>>> import numpy as np
>>> np.set_printoptions(precision=1, suppress=True, linewidth=160, floatmode="fixed")
>>> B = np.array([[2, 5], [1, 0]])
>>> K = np.kron(np.eye(2, dtype=int), B)
>>> K
array([[2, 5, 0, 0],
       [1, 0, 0, 0],
       [0, 0, 2, 5],
       [0, 0, 1, 0]])
>>> q, R = np.linalg.qr(K)
>>> np.round(q.T @ q, 1) + 0
array([[1.0, 0.0, 0.0, 0.0],
       [0.0, 1.0, 0.0, 0.0],
       [0.0, 0.0, 1.0, 0.0],
       [0.0, 0.0, 0.0, 1.0]])
>>> print(q.shape, R.shape)
(4, 4) (4, 4)
>>> np.round(abs(R[0, 0]), 1), np.round(np.linalg.norm(K[:, 0]), 1)
(np.float64(2.2), np.float64(2.2))
>>> q
array([[-0.9, -0.4,  0.0,  0.0],
       [-0.4,  0.9,  0.0,  0.0],
       [-0.0, -0.0, -0.9, -0.4],
       [-0.0, -0.0, -0.4,  0.9]])
>>> u = np.array([2, 3, -1])
>>> np.polyval(u, K[0])
array([13, 64, -1, -1])
>>> print(np.cross(K[0, :3], K[2, :3]))
[10 -4  0]
>>> print(np.array([np.convolve(row, u, "same") for row in K]))
[[16 13 -5  0]
 [ 3 -1  0  0]
 [ 0  4 16 13]
 [ 0  2  3 -1]]
>>> hat = np.triu(np.array([[-2, 2, 2, 9], [-6, -1, -4, -9], [-1, 7, 4, -7], [-6, -5, 8, -8]]), 1) + np.eye(4)
>>> B = hat @ K @ np.linalg.inv(hat)
>>> np.poly(B)
array([ 1.0, -4.0, -6.0, 20.0, 25.0])
>>> np.trace(B), np.trace(K)
(np.float64(4.0), np.int64(4))
>>> print(np.linalg.matrix_rank(B))
4
>>> np.sort(np.linalg.eigvals(K).real)
array([-1.4, -1.4,  3.4,  3.4])
>>> (np.linalg.matrix_power((K != 0) + (K.T != 0) + np.eye(4), 4) > 0).astype(int)
array([[1, 1, 0, 0],
       [1, 1, 0, 0],
       [0, 0, 1, 1],
       [0, 0, 1, 1]])
>>> np.flatnonzero(np.linalg.matrix_power((K != 0) + (K.T != 0) + np.eye(4), 4)[2])
array([2, 3])
>>> B = np.array([[1, 1], [0, 2]])
>>> W2 = np.array([[-7, 7, -5, -4, 9, 6],
...     [-2, -3, -3, 8, 6, 3],
...     [3, 4, 0, 9, 9, -4],
...     [-8, -7, 2, -5, 9, -6],
...     [1, 0, 4, 2, 9, 4],
...     [-3, 5, 2, -5, -8, -3]])
>>> F = np.block([[B, np.array([[3, 2, 0, 2, 1, 0], [1, 2, 2, 2, 2, 0]])], [np.zeros((6, 2)), W2]])
>>> print(F)
[[ 1.0  1.0  3.0  2.0  0.0  2.0  1.0  0.0]
 [ 0.0  2.0  1.0  2.0  2.0  2.0  2.0  0.0]
 [ 0.0  0.0 -7.0  7.0 -5.0 -4.0  9.0  6.0]
 [ 0.0  0.0 -2.0 -3.0 -3.0  8.0  6.0  3.0]
 [ 0.0  0.0  3.0  4.0  0.0  9.0  9.0 -4.0]
 [ 0.0  0.0 -8.0 -7.0  2.0 -5.0  9.0 -6.0]
 [ 0.0  0.0  1.0  0.0  4.0  2.0  9.0  4.0]
 [ 0.0  0.0 -3.0  5.0  2.0 -5.0 -8.0 -3.0]]
>>> u = np.array([4, -1, 4, 0, -5, 4, -3, -5])
>>> B = F + np.outer(u, np.eye(8)[4])
>>> np.linalg.matrix_rank(np.linalg.inv(B) - np.linalg.inv(F), tol=1e-8)
np.int64(1)
>>> def softmax(z):
...     e = np.exp(z - z.max(axis=-1, keepdims=True))
...     return e / e.sum(axis=-1, keepdims=True)
... 
>>> print(np.round(softmax(F[2]), 1) + 0)
[0.0 0.0 0.0 0.1 0.0 0.0 0.8 0.0]
>>> np.round(softmax(F[2] + 3), 1) + 0
array([0.0, 0.0, 0.0, 0.1, 0.0, 0.0, 0.8, 0.0])
>>> att = F @ F.T / np.sqrt(8)
>>> np.round(softmax(att), 1) + 0
array([[0.0, 0.0, 0.0, 0.0, 1.0, 0.0, 0.0, 0.0],
       [0.0, 0.0, 0.0, 0.0, 1.0, 0.0, 0.0, 0.0],
       [0.0, 0.0, 1.0, 0.0, 0.0, 0.0, 0.0, 0.0],
       [0.0, 0.0, 0.0, 1.0, 0.0, 0.0, 0.0, 0.0],
       [0.0, 0.0, 0.0, 0.0, 1.0, 0.0, 0.0, 0.0],
       [0.0, 0.0, 0.0, 0.0, 0.0, 1.0, 0.0, 0.0],
       [0.0, 0.0, 0.0, 0.0, 0.0, 0.0, 1.0, 0.0],
       [0.0, 0.0, 0.0, 0.0, 0.0, 0.0, 0.0, 1.0]])
>>> np.round(softmax(att)[2] @ F, 1) + 0
array([ 0.0,  0.0, -7.0,  7.0, -5.0, -4.0,  9.0,  6.0])
>>> x = np.array([3, 3, 2, 1, 0, 1, 3, 1])
>>> h1 = np.maximum(F @ x, 0)
>>> np.maximum(F @ (3 * x), 0)
array([ 57.0,  54.0,  66.0,  66.0, 126.0,   0.0, 105.0,   0.0])
>>> h1
array([19.0, 18.0, 22.0, 22.0, 42.0,  0.0, 35.0,  0.0])
>>> np.maximum(F @ x, 0) - np.maximum(-F @ x, 0)
array([ 19.0,  18.0,  22.0,  22.0,  42.0,  -7.0,  35.0, -33.0])
>>> B = np.array([[1, 2, -2], [2, -2, 1], [3, -3, -1], [3, -1, 3]])
>>> np.linalg.matrix_rank(np.vstack([K, B.T]))
np.int64(4)
>>> np.einsum("ij->j", K)
array([3, 5, 3, 5])
>>> np.einsum("ik,kj->ij", K, B)
array([[ 12,  -6,   1],
       [  1,   2,  -2],
       [ 21, -11,  13],
       [  3,  -3,  -1]])
>>> np.vstack([K, B.T]).shape
(7, 4)
>>> np.einsum("ik,kj->ji", K, B)
array([[ 12,   1,  21,   3],
       [ -6,   2, -11,  -3],
       [  1,  -2,  13,  -1]])
>>> A = np.loadtxt("test19.csv", delimiter=",")
>>> A
array([[ 4.0,  8.0,  0.0, -9.0,  9.0],
       [ 0.0,  4.0,  7.0,  7.0,  4.0],
       [ 0.0,  0.0, -6.0,  0.0, -4.0],
       [ 0.0,  0.0,  0.0, -6.0, -1.0],
       [ 0.0,  0.0,  0.0,  0.0,  1.0]])
>>> # triangular: eigenvalues sit on the diagonal
>>> T = np.stack([A, 5 * A, A[::-1]])
>>> print(np.linalg.norm(T, axis=(1, 2)))
[ 21.5 107.5  21.5]
>>> print(T.shape)
(3, 5, 5)
>>> np.linalg.matrix_rank(T)
array([5, 5, 5])
>>> (T @ A.T).shape
(3, 5, 5)
>>> A - A[0]
array([[  0.0,   0.0,   0.0,   0.0,   0.0],
       [ -4.0,  -4.0,   7.0,  16.0,  -5.0],
       [ -4.0,  -8.0,  -6.0,   9.0, -13.0],
       [ -4.0,  -8.0,   0.0,   3.0, -10.0],
       [ -4.0,  -8.0,   0.0,   9.0,  -8.0]])
>>> np.linalg.matrix_rank(A)
np.int64(5)
>>> A.sum(axis=1)
array([ 12.0,  22.0, -10.0,  -7.0,   1.0])
>>> print(np.unravel_index(np.abs(A).argmax(), A.shape))
(np.int64(0), np.int64(3))
>>> A.shape
(5, 5)
>>> M = np.load("sample16.npy")
>>> M
array([[-2,  1, -2,  2],
       [ 2, -1, -2, -2],
       [ 0, -1, -1,  1],
       [ 0, -1,  2,  0]])
>>> x = np.array([2, -1, 0, -1])
>>> h1 = np.maximum(M @ x, 0)
>>> print(np.tanh(M @ x))
[-1.0  1.0  0.0  0.8]
>>> h1
array([0, 7, 0, 1])
>>> M.T @ h1
array([ 14,  -8, -12, -14])
>>> x = np.array([0, 2, 2, 0])
>>> np.einsum("ij,j->i", M, x)
array([-2, -6, -4,  2])
>>> np.linalg.norm(M @ x) <= np.linalg.norm(M, 2) * np.linalg.norm(x) + 1e-9
np.True_
>>> M @ np.ones(4)
array([-1.0, -3.0, -1.0,  1.0])
>>> M @ (2 * x)
array([ -4, -12,  -8,   4])
>>> print(M @ np.eye(4)[1])
[ 1.0 -1.0 -1.0 -1.0]
>>> (M * x).sum(axis=1)
array([-2, -6, -4,  2])
>>> np.sign((M @ x).round(6))
array([-1, -1, -1,  1])
>>> hat = np.triu(np.array([[1, -2, 0, -3], [0, -1, 2, -2], [0, 1, 0, 3], [2, 0, -1, -2]]), 1) + np.eye(4)
>>> B = hat @ M @ np.linalg.inv(hat)
>>> round(np.linalg.det(B), 1)
np.float64(-8.0)
>>> np.poly(B)
array([  1.0,   4.0,  -3.0, -22.0,  -8.0])
>>> W0 = np.loadtxt("out13.csv", delimiter=",")
>>> W0
array([[-2.2,  0.7, -2.0],
       [-0.4,  0.7,  2.9],
       [-2.4,  1.0,  1.5],
       [ 2.4,  1.7,  0.1],
       [ 2.9, -0.5,  0.6],
       [ 1.0,  2.4, -1.6],
       [-0.2, -1.5,  2.6],
       [-0.4,  2.8,  0.8],
       [ 0.7,  2.4,  1.7],
       [-1.3,  2.4, -1.2],
       [ 1.4,  0.8, -2.5],
       [ 2.1,  1.6,  1.3],
       [-0.8, -0.2, -2.9],
       [-3.0, -0.1,  0.0],
       [ 0.6, -0.8, -2.8],
       [ 1.7, -2.2,  1.2],
       [ 0.4, -0.8,  2.9],
       [ 1.6, -1.7, -1.9],
       [-0.5, -2.9,  0.5],
       [ 2.9,  0.9,  0.0],
       [ 1.5, -0.5,  2.5],
       [ 0.1, -2.2, -2.1],
       [-2.7,  1.3,  0.2],
       [ 1.8, -1.6,  1.8],
       [ 2.9,  0.7,  0.6],
       [-2.2, -0.2, -2.1],
       [-1.1,  1.5,  2.4],
       [-2.0,  1.2, -1.8],
       [ 1.2, -2.7, -0.7],
       [ 0.3,  2.8,  0.9],
       [-2.1,  0.6,  2.0],
       [-1.8,  1.9, -1.4],
       [-1.4, -2.1, -1.7],
       [ 1.0,  1.6,  2.3],
       [-1.3, -1.0, -2.5]])
>>> hat = W0 @ np.linalg.solve(W0.T @ W0, W0.T)
>>> np.trace(hat)
np.float64(3.0)
>>> np.allclose(hat @ hat, hat)
True
>>> B = W0 / np.linalg.norm(W0, axis=1, keepdims=True)
>>> gram = B @ B.T
>>> gram[15].round(1) + 0
array([-0.8,  0.1, -0.5,  0.1,  0.7, -0.6,  0.7, -0.7, -0.2, -1.0, -0.3,  0.2, -0.5, -0.5, -0.1,  1.0,  0.6,  0.5,  0.7,  0.3,  0.7,  0.3, -0.8,  1.0,  0.4,
       -0.6, -0.2, -0.9,  0.8, -0.5, -0.3, -1.0,  0.0,  0.1, -0.3])
>>> (gram - 2 * np.eye(35)).round(6).argmax(axis=1)
array([27, 26, 30, 19, 24, 10, 16, 29, 29, 31, 14,  3, 34, 22, 12, 23,  6, 21, 28, 24, 16, 32,  2, 15, 19,  0,  1,  0, 17,  7,  2,  9, 34,  8, 12])
>>> x = np.array([4, 7, 2])
>>> h1 = np.maximum(W0 @ x, 0)
>>> print(np.tanh(W0 @ x))
[-1.0  1.0  0.4  1.0  1.0  1.0 -1.0  1.0  1.0  1.0  1.0  1.0 -1.0 -1.0 -1.0 -1.0  0.9 -1.0 -1.0  1.0  1.0 -1.0 -0.9 -0.4  1.0 -1.0  1.0 -1.0 -1.0  1.0 -0.2
  1.0 -1.0  1.0 -1.0]
>>> W0.T @ h1
array([267.5, 394.8, 185.7])
>>> W0 * (h1 > 1e-9)[:, None]
array([[-0.0,  0.0, -0.0],
       [-0.4,  0.7,  2.9],
       [-2.4,  1.0,  1.5],
       [ 2.4,  1.7,  0.1],
       [ 2.9, -0.5,  0.6],
       [ 1.0,  2.4, -1.6],
       [-0.0, -0.0,  0.0],
       [-0.4,  2.8,  0.8],
       [ 0.7,  2.4,  1.7],
       [-1.3,  2.4, -1.2],
       [ 1.4,  0.8, -2.5],
       [ 2.1,  1.6,  1.3],
       [-0.0, -0.0, -0.0],
       [-0.0, -0.0,  0.0],
       [ 0.0, -0.0, -0.0],
       [ 0.0, -0.0,  0.0],
       [ 0.4, -0.8,  2.9],
       [ 0.0, -0.0, -0.0],
       [-0.0, -0.0,  0.0],
       [ 2.9,  0.9,  0.0],
       [ 1.5, -0.5,  2.5],
       [ 0.0, -0.0, -0.0],
       [-0.0,  0.0,  0.0],
       [ 0.0, -0.0,  0.0],
       [ 2.9,  0.7,  0.6],
       [-0.0, -0.0, -0.0],
       [-1.1,  1.5,  2.4],
       [-0.0,  0.0, -0.0],
       [ 0.0, -0.0, -0.0],
       [ 0.3,  2.8,  0.9],
       [-0.0,  0.0,  0.0],
       [-1.8,  1.9, -1.4],
       [-0.0, -0.0, -0.0],
       [ 1.0,  1.6,  2.3],
       [-0.0, -0.0, -0.0]])
>>> T = np.stack([W0, -3 * W0, W0[::-1]])
>>> np.einsum("bij,cij->bc", T, T)
array([[ 315.2, -945.8,   84.4],
       [-945.8, 2837.2, -253.3],
       [  84.4, -253.3,  315.2]])
>>> print(T.shape)
(3, 35, 3)
>>> np.linalg.norm(T, axis=(1, 2))
array([17.8, 53.3, 17.8])
>>> np.linalg.matrix_rank(T.reshape(3, -1))
np.int64(2)
>>> np.linalg.matrix_rank(T)
array([3, 3, 3])
>>> gram = W0.T @ W0
>>> gram
array([[104.0,  -9.9,  20.9],
       [ -9.9,  94.6,  13.2],
       [ 20.9,  13.2, 116.6]])
>>> np.linalg.eigvalsh(gram)[::-1]
array([132.9, 107.1,  75.3])
>>> np.linalg.matrix_rank(gram)
np.int64(3)
>>> np.round(np.trace(gram), 1), np.round((W0 ** 2).sum(), 1)
(np.float64(315.2), np.float64(315.2))
>>> np.diag(gram)
array([104.0,  94.6, 116.6])
